In [1]: import numpy as np

In [2]: np.set_printoptions(precision=2, suppress=True, linewidth=140, legacy="1.25")

In [3]: data = np.load("w.npy")

In [4]: data
Out[4]: 
array([[0, 1, 1, 1],
       [1, 0, 1, 0],
       [1, 1, 0, 0],
       [1, 0, 0, 0]])

In [5]: ev, V = np.linalg.eigvalsh(data)
ValueError: too many values to unpack (expected 2)


In [6]: ev, V = np.linalg.eigh(data)

In [7]: np.abs(V[:, -1])
Out[7]: array([0.61, 0.52, 0.52, 0.28])

In [8]: np.linalg.svd(data, compute_uv=False)
Out[8]: array([2.17, 1.48, 1.  , 0.31])

In [9]: np.linalg.eigvalsh(data + 3 * np.eye(4))
Out[9]: array([1.52, 2.  , 3.31, 5.17])

In [10]: np.linalg.eigvalsh(data @ data)
Out[10]: array([0.1 , 1.  , 2.19, 4.71])

In [11]: J = np.load("a.npy")

In [12]: J
Out[12]: 
array([[-0.17, -0.48,  0.86],
       [ 0.85, -0.52, -0.13],
       [ 0.51,  0.7 ,  0.5 ]])

In [13]: vec = np.array([2, 1, 2])

In [14]: y = J @ vec

In [15]: beta, lr = np.zeros(3), 1 / np.linalg.norm(J, 2) ** 2

In [16]: for i in range(40):
    ...:     beta -= lr * J.T @ (J @ beta - y)
    ...:     if i % 10 == 0: print(i, round(np.linalg.norm(J @ beta - y), 2))
    ...: 
0 0.0
10 0.0
20 0.0
30 0.0

In [17]: np.round(np.linalg.cond(J), 2)
Out[17]: 1.0

In [18]: beta
Out[18]: array([2., 1., 2.])

In [19]: np.linalg.pinv(J)
Out[19]: 
array([[-0.17,  0.85,  0.51],
       [-0.48, -0.52,  0.7 ],
       [ 0.86, -0.13,  0.5 ]])

In [20]: np.round(J.T @ J, 2) + 0
Out[20]: 
array([[1., 0., 0.],
       [0., 1., 0.],
       [0., 0., 1.]])

In [21]: q, V = np.linalg.qr(J[:, :2])[0], np.linalg.qr(J[:, 2:])[0]

In [22]: sv = np.linalg.svd(q.T @ V, compute_uv=False)

In [23]: round(np.linalg.norm(q @ q.T - V @ V.T, 2), 2)
Out[23]: 1.0

In [24]: sv.round(2) + 0
Out[24]: array([0.])

In [25]: vec = np.array([2, 0, -2])

In [26]: y = J @ vec

In [27]: y
Out[27]: array([-2.06,  1.94,  0.02])

In [28]: np.round(np.linalg.solve(J, J[:, 1]), 2) + 0
Out[28]: array([0., 1., 0.])

In [29]: A = np.array([[-1.4, -0.5, 0.2],
    ...:     [0.3, 0.7, -1.3],
    ...:     [1.7, -0.7, 0.5],
    ...:     [-0.2, 0.4, 2.6]])

In [30]: M2 = np.c_[A[:, :2] @ np.array([[3, -2], [0, 0]]), np.array([1, -2, 1, 4])]

In [31]: M2
Out[31]: 
array([[-4.2,  2.8,  1. ],
       [ 0.9, -0.6, -2. ],
       [ 5.1, -3.4,  1. ],
       [-0.6,  0.4,  4. ]])

In [32]: np.round(np.linalg.lstsq(A, M2[:, 0])[0], 2) + 0
Out[32]: array([3., 0., 0.])

In [33]: np.linalg.norm(np.linalg.qr(A)[0].T @ M2, axis=0) ** 2 / ((M2 ** 2).sum(axis=0) + 1e-12)
Out[33]: array([1.  , 1.  , 0.99])

In [34]: np.round(np.linalg.norm(M2 - A @ np.linalg.lstsq(A, M2)[0], axis=0), 2) + 0
Out[34]: array([0.  , 0.  , 0.49])

In [35]: rng = np.random.default_rng(9)

In [36]: M2 = A + rng.integers(-2, 3, (4, 2)) @ rng.integers(-2, 3, (2, 3))

In [37]: M2
Out[37]: 
array([[ 2.6,  3.5,  4.2],
       [ 0.3,  0.7,  0.7],
       [ 1.7, -0.7, -1.5],
       [ 2.8,  3.4,  6.6]])

In [38]: np.abs(M2 - A).sum(axis=1)
Out[38]: array([12.,  2.,  2., 10.])

In [39]: np.round(np.linalg.svd(M2 - A, compute_uv=False), 2) + 0
Out[39]: array([9.21, 2.26, 0.  ])

In [40]: K = np.load("arr.npy")

In [41]: K
Out[41]: 
array([[ 0.11, -0.13, -0.01],
       [ 0.88, -1.04, -0.08],
       [ 0.33, -0.39, -0.03],
       [ 1.32, -1.56, -0.12]])

In [42]: # null space of dimension 2

In [43]: r = np.linalg.matrix_rank(K)

In [44]: r
Out[44]: 1

In [45]: N = np.linalg.svd(K)[2][r:].T

In [46]: N.shape
Out[46]: (3, 2)

In [47]: [int(np.linalg.matrix_rank(K[:, :j + 1])) for j in range(3)]
Out[47]: [1, 1, 1]

In [48]: np.allclose(K @ N, 0)
Out[48]: True

In [49]: M = np.load("x.npy")

In [50]: M
Out[50]: 
array([[-0.73, -0.73,  1.09],
       [ 3.46,  3.46,  2.49],
       [ 3.67,  3.67,  2.56],
       [ 3.15,  3.15,  2.38],
       [ 3.07,  3.07,  2.36],
       [ 1.06,  1.06,  1.69],
       [-0.39, -0.39,  1.2 ],
       [ 2.11,  2.11,  2.04],
       [ 4.83,  4.83,  2.94],
       [ 1.22,  1.22,  1.74],
       [ 4.92,  4.92,  2.97],
       [ 1.75,  1.75,  1.92],
       [ 4.13,  4.13,  2.71],
       [ 3.91,  3.91,  2.64],
       [ 4.33,  4.33,  2.78],
       [ 1.85,  1.85,  1.95],
       [ 1.11,  1.11,  1.7 ],
       [-1.08, -1.08,  0.97],
       [-0.93, -0.93,  1.02],
       [-1.79, -1.79,  0.74],
       [-1.27, -1.27,  0.91],
       [ 0.1 ,  0.1 ,  1.37],
       [ 0.65,  0.65,  1.55],
       [ 0.23,  0.23,  1.41],
       [ 5.52,  5.52,  3.17]])

In [51]: np.abs(np.diag(np.linalg.qr(M)[1])) > 1e-9
Out[51]: array([ True, False,  True])

In [52]: M @ np.linalg.pinv(M) @ M
Out[52]: 
array([[-0.73, -0.73,  1.09],
       [ 3.46,  3.46,  2.49],
       [ 3.67,  3.67,  2.56],
       [ 3.15,  3.15,  2.38],
       [ 3.07,  3.07,  2.36],
       [ 1.06,  1.06,  1.69],
       [-0.39, -0.39,  1.2 ],
       [ 2.11,  2.11,  2.04],
       [ 4.83,  4.83,  2.94],
       [ 1.22,  1.22,  1.74],
       [ 4.92,  4.92,  2.97],
       [ 1.75,  1.75,  1.92],
       [ 4.13,  4.13,  2.71],
       [ 3.91,  3.91,  2.64],
       [ 4.33,  4.33,  2.78],
       [ 1.85,  1.85,  1.95],
       [ 1.11,  1.11,  1.7 ],
       [-1.08, -1.08,  0.97],
       [-0.93, -0.93,  1.02],
       [-1.79, -1.79,  0.74],
       [-1.27, -1.27,  0.91],
       [ 0.1 ,  0.1 ,  1.37],
       [ 0.65,  0.65,  1.55],
       [ 0.23,  0.23,  1.41],
       [ 5.52,  5.52,  3.17]])

In [53]: np.linalg.lstsq(M[:-1].T, M[-1])[2]
Out[53]: 2

In [54]: np.unique(M.round(6), axis=0).shape
Out[54]: (25, 3)
